In [1]: import numpy as np

In [2]: from numpy import linalg as LA

In [3]: np.set_printoptions(precision=2, suppress=True, linewidth=200, sign=" ")

In [4]: rnd = lambda a: np.round(a, 2) + 0

In [5]: mat = np.array([[-3, 3, 2, -2, 2, 1, -3, 0],
   ...:     [3, -3, -3, 3, 3, 2, 1, -2],
   ...:     [1, -2, 1, -3, -2, 1, 3, -2],
   ...:     [2, -1, 3, 3, -3, -1, 0, 2],
   ...:     [2, -3, -3, 3, -3, 3, -2, 2],
   ...:     [-1, 1, -3, 2, -1, -1, 1, 3],
   ...:     [-3, 2, 0, -1, -2, 3, -1, -2],
   ...:     [-1, -2, 1, 1, 0, 0, 0, -3],
   ...:     [-2, -1, -1, -2, -1, 2, 3, -1],
   ...:     [-3, 2, 0, 3, 1, -1, 1, 3],
   ...:     [-2, -3, 0, 2, -1, 0, -2, 1],
   ...:     [2, 2, -2, 0, -1, -3, 3, 1]])

In [6]: mat[-1] = mat[0] + -3 * mat[1]

In [7]: mat
Out[7]: 
array([[ -3,   3,   2,  -2,   2,   1,  -3,   0],
       [  3,  -3,  -3,   3,   3,   2,   1,  -2],
       [  1,  -2,   1,  -3,  -2,   1,   3,  -2],
       [  2,  -1,   3,   3,  -3,  -1,   0,   2],
       [  2,  -3,  -3,   3,  -3,   3,  -2,   2],
       [ -1,   1,  -3,   2,  -1,  -1,   1,   3],
       [ -3,   2,   0,  -1,  -2,   3,  -1,  -2],
       [ -1,  -2,   1,   1,   0,   0,   0,  -3],
       [ -2,  -1,  -1,  -2,  -1,   2,   3,  -1],
       [ -3,   2,   0,   3,   1,  -1,   1,   3],
       [ -2,  -3,   0,   2,  -1,   0,  -2,   1],
       [-12,  12,  11, -11,  -7,  -5,  -6,   6]])

In [8]: P = mat @ LA.solve(mat.T @ mat, mat.T)

In [9]: rnd(np.trace(P))
Out[9]: np.float64(8.0)

In [10]: rnd(LA.eigvalsh(P))
Out[10]: array([ 0.,  0.,  0.,  0.,  1.,  1.,  1.,  1.,  1.,  1.,  1.,  1.])

In [11]: LA.matrix_rank(np.eye(12) - P)
Out[11]: np.int64(4)

In [12]: np.allclose(P @ P, P)
Out[12]: True

In [13]: rnd(np.diag(P))
Out[13]: array([ 0.62,  0.15,  0.53,  0.84,  0.78,  0.58,  0.85,  0.62,  0.63,  0.75,  0.76,  0.9 ])

In [14]: other = mat / np.sqrt((mat ** 2).mean(axis=1, keepdims=True))

In [15]: LA.matrix_rank(mat - mat.mean(axis=1, keepdims=True))
Out[15]: np.int64(7)

In [16]: f = np.array([0, -1, -1])

In [17]: np.convolve(mat[4], f)
Out[17]: array([ 0, -2,  1,  6,  0,  0,  0, -1,  0, -2])

In [18]: F = np.load("layer12.npy")

In [19]: F
Out[19]: 
array([[ 1.4 , -0.6 ,  1.5 ,  2.06,  1.6 ,  1.5 ,  1.  , -0.1 ],
       [-0.3 ,  1.1 ,  0.1 ,  1.81, -0.6 , -0.2 ,  0.9 ,  2.  ],
       [ 1.1 , -0.2 ,  0.3 ,  1.76, -1.1 ,  1.1 ,  0.9 , -0.2 ],
       [-0.8 , -1.6 ,  1.9 ,  4.26, -0.3 ,  1.  ,  2.1 ,  0.3 ],
       [-0.4 ,  0.3 ,  1.  , -1.13,  0.  , -0.9 , -0.6 ,  1.  ],
       [ 0.7 , -0.6 , -0.6 ,  0.35, -0.2 ,  0.8 ,  0.2 ,  0.7 ],
       [-0.4 ,  1.  , -0.2 , -0.78,  0.6 ,  0.8 , -0.4 ,  0.4 ],
       [-0.4 , -1.5 , -1.1 ,  2.36,  0.6 ,  0.2 ,  1.2 ,  0.7 ],
       [-0.2 ,  1.2 ,  0.7 , -0.51,  0.8 ,  0.7 , -0.3 ,  0.1 ],
       [-1.4 ,  0.7 , -0.7 , -0.37,  0.7 , -0.7 , -0.2 , -1.8 ],
       [ 0.1 ,  0.9 ,  0.4 ,  1.17, -1.  , -1.3 ,  0.6 , -0.8 ],
       [ 0.1 , -2.  , -0.1 ,  3.02, -0.5 ,  0.3 ,  1.5 , -0.8 ],
       [-0.8 , -0.2 , -1.1 , -3.52,  0.7 ,  1.8 , -1.8 , -0.8 ],
       [ 0.6 , -0.1 ,  1.3 ,  2.59, -1.8 ,  0.2 ,  1.3 , -0.6 ],
       [ 0.1 ,  1.5 , -1.2 ,  1.46,  0.  , -1.  ,  0.7 , -0.1 ],
       [-1.3 , -1.1 ,  1.4 ,  0.73, -0.5 ,  0.1 ,  0.4 , -0.9 ],
       [ 1.2 , -1.3 ,  0.7 , -0.18, -0.5 ,  1.4 , -0.1 , -1.7 ],
       [-0.6 ,  1.3 ,  1.1 ,  1.1 , -1.5 ,  1.6 ,  0.5 ,  0.3 ],
       [-1.6 , -0.4 ,  0.4 , -1.17,  0.7 ,  0.  , -0.6 , -2.7 ],
       [-1.1 , -2.  ,  0.1 ,  1.34,  0.3 , -1.3 ,  0.7 ,  0.2 ],
       [ 0.2 , -1.4 ,  0.2 ,  0.29,  0.  , -0.4 ,  0.2 , -0.2 ],
       [ 0.8 , -0.4 ,  0.9 ,  0.01,  0.7 ,  1.9 ,  0.  , -2.8 ],
       [-1.4 ,  3.  , -0.6 ,  0.66,  0.9 , -0.2 ,  0.3 ,  1.  ],
       [ 0.7 , -0.6 ,  1.5 ,  1.06,  0.2 , -0.3 ,  0.5 ,  0.1 ],
       [-1.3 ,  0.3 ,  1.9 , -1.77,  1.  ,  0.3 , -0.9 , -0.3 ],
       [ 0.1 , -2.8 ,  0.3 , -0.39,  0.8 ,  1.3 , -0.2 , -1.8 ],
       [-0.1 , -1.5 , -1.3 , -2.6 , -1.2 , -0.2 , -1.3 ,  2.1 ],
       [-0.8 , -2.1 , -1.6 , -2.01, -0.1 ,  0.5 , -1.  ,  1.3 ],
       [ 0.4 ,  0.7 , -0.4 , -0.83, -0.7 , -0.2 , -0.4 ,  0.  ],
       [ 0.6 , -1.6 ,  0.2 ,  2.63, -1.3 ,  0.6 ,  1.3 ,  0.3 ],
       [-1.1 , -0.9 ,  1.5 , -1.59,  0.5 , -1.6 , -0.8 , -0.8 ],
       [-2.7 , -0.8 ,  0.2 , -1.86, -1.2 ,  0.4 , -0.9 , -1.3 ],
       [ 1.1 , -1.3 , -0.9 , -0.91, -0.9 , -2.  , -0.5 , -0.6 ],
       [-1.1 , -0.5 ,  0.4 , -1.77, -1.3 , -1.1 , -0.9 , -1.5 ],
       [ 0.2 ,  0.1 ,  0.7 ,  0.  , -0.8 , -1.  ,  0.  , -0.5 ],
       [-0.2 ,  1.1 ,  0.2 ,  4.21,  0.8 ,  1.3 ,  2.1 , -0.9 ],
       [ 0.5 ,  0.3 ,  0.7 ,  1.19,  0.2 ,  0.6 ,  0.6 , -0.9 ],
       [ 2.5 ,  0.5 ,  1.  ,  1.06, -1.  , -0.3 ,  0.5 , -0.9 ],
       [ 0.  ,  0.6 ,  1.4 ,  3.86, -0.1 ,  0.1 ,  1.9 , -2.8 ],
       [-0.4 , -0.1 ,  0.4 , -1.96,  1.4 , -0.1 , -1.  ,  0.  ],
       [ 0.4 , -1.  , -1.2 , -1.23,  1.5 ,  0.7 , -0.6 ,  0.3 ],
       [-0.4 , -0.5 ,  0.  ,  1.87,  0.2 ,  0.5 ,  0.9 , -0.6 ],
       [ 0.3 ,  0.4 ,  0.4 ,  1.32,  0.  ,  0.1 ,  0.7 , -0.8 ],
       [-0.4 ,  1.8 , -1.  , -1.68, -2.1 , -1.4 , -0.8 ,  0.5 ],
       [ 1.1 ,  1.4 , -0.6 , -2.38, -1.4 , -0.5 , -1.2 , -0.8 ],
       [ 2.  , -0.8 ,  0.2 ,  1.56,  1.  ,  0.4 ,  0.8 ,  1.2 ]])

In [20]: idx = F[:, 4] > np.median(F[:, 4])

In [21]: f = F[idx].mean(axis=0) - F[~idx].mean(axis=0)

In [22]: rnd((((F - F.mean(axis=0)) @ f > 0) == idx).mean())
Out[22]: np.float64(0.87)
